$ python -q
>>> import numpy as np
>>> from numpy import linalg as LA
>>> np.set_printoptions(precision=1, suppress=True, linewidth=140)
>>> rnd = lambda a: np.round(a, 1) + 0
>>> J = np.loadtxt("x.csv", delimiter=",")
>>> J
array([[ 8.1,  5. ,  7. , -7. ],
       [-7. , -3.9,  2. , -9. ],
       [-4. , -5. , -6.9, -7. ],
       [ 8. ,  5. ,  7. , -6.9]])
>>> rnd(LA.norm(J, 2) / LA.norm(J))
np.float64(0.8)
>>> [round(float(x), 1) for x in LA.svd(J, compute_uv=False)[:3]]
[20.1, 14.9, 6.0]
>>> u = np.array([8, 0, -8, -4])
>>> M2 = J + np.outer(u, np.eye(4)[0])
>>> M2
array([[ 16.1,   5. ,   7. ,  -7. ],
       [ -7. ,  -3.9,   2. ,  -9. ],
       [-12. ,  -5. ,  -6.9,  -7. ],
       [  4. ,   5. ,   7. ,  -6.9]])
>>> rnd(LA.det(M2) / LA.det(J)), rnd(1 + LA.solve(J, u)[0])
(np.float64(171.9), np.float64(171.9))
>>> u = np.array([1, 0])
>>> np.array([np.convolve(row, u, "same") for row in M2])
array([[ 16.1,   5. ,   7. ,  -7. ],
       [ -7. ,  -3.9,   2. ,  -9. ],
       [-12. ,  -5. ,  -6.9,  -7. ],
       [  4. ,   5. ,   7. ,  -6.9]])
>>> np.polyval(u, M2[0])
array([16.1,  5. ,  7. , -7. ])
>>> rnd(np.correlate(M2[0], M2[3], "full"))
array([-111.1,   78.2,   67.2,  186.7,    6. ,   -7. ,  -28. ])
>>> left, sigma, Vt = LA.svd(J, full_matrices=False)
>>> left.shape, sigma.shape, Vt.shape
((4, 4), (4,), (4, 4))
>>> rnd(np.cumsum(sigma ** 2) / np.sum(sigma ** 2))
array([0.6, 0.9, 1. , 1. ])
>>> np.allclose(left * sigma @ Vt, J)
True
>>> np.abs(left[:, 0]).round(6).argmax()
np.int64(0)
>>> rnd(sigma / sigma[0])
array([1. , 0.7, 0.3, 0. ])
>>> rnd(left.T @ left)
array([[1., 0., 0., 0.],
       [0., 1., 0., 0.],
       [0., 0., 1., 0.],
       [0., 0., 0., 1.]])
>>> M = np.loadtxt("w.csv", delimiter=",")
>>> M
array([[-3.,  0.,  0.],
       [-2.,  1.,  0.],
       [-3., -5.,  5.]])
>>> M2 = M / LA.norm(M, axis=1, keepdims=True)
>>> gram = M2 @ M2.T
>>> rnd(gram)
array([[1. , 0.9, 0.4],
       [0.9, 1. , 0.1],
       [0.4, 0.1, 1. ]])
>>> rnd(gram[0])
array([1. , 0.9, 0.4])
>>> rnd(np.degrees(np.arccos(np.clip(gram[0, 1], -1, 1))))
np.float64(26.6)
>>> (gram - 2 * np.eye(3)).round(6).argmax(axis=1)
array([1, 0, 0])
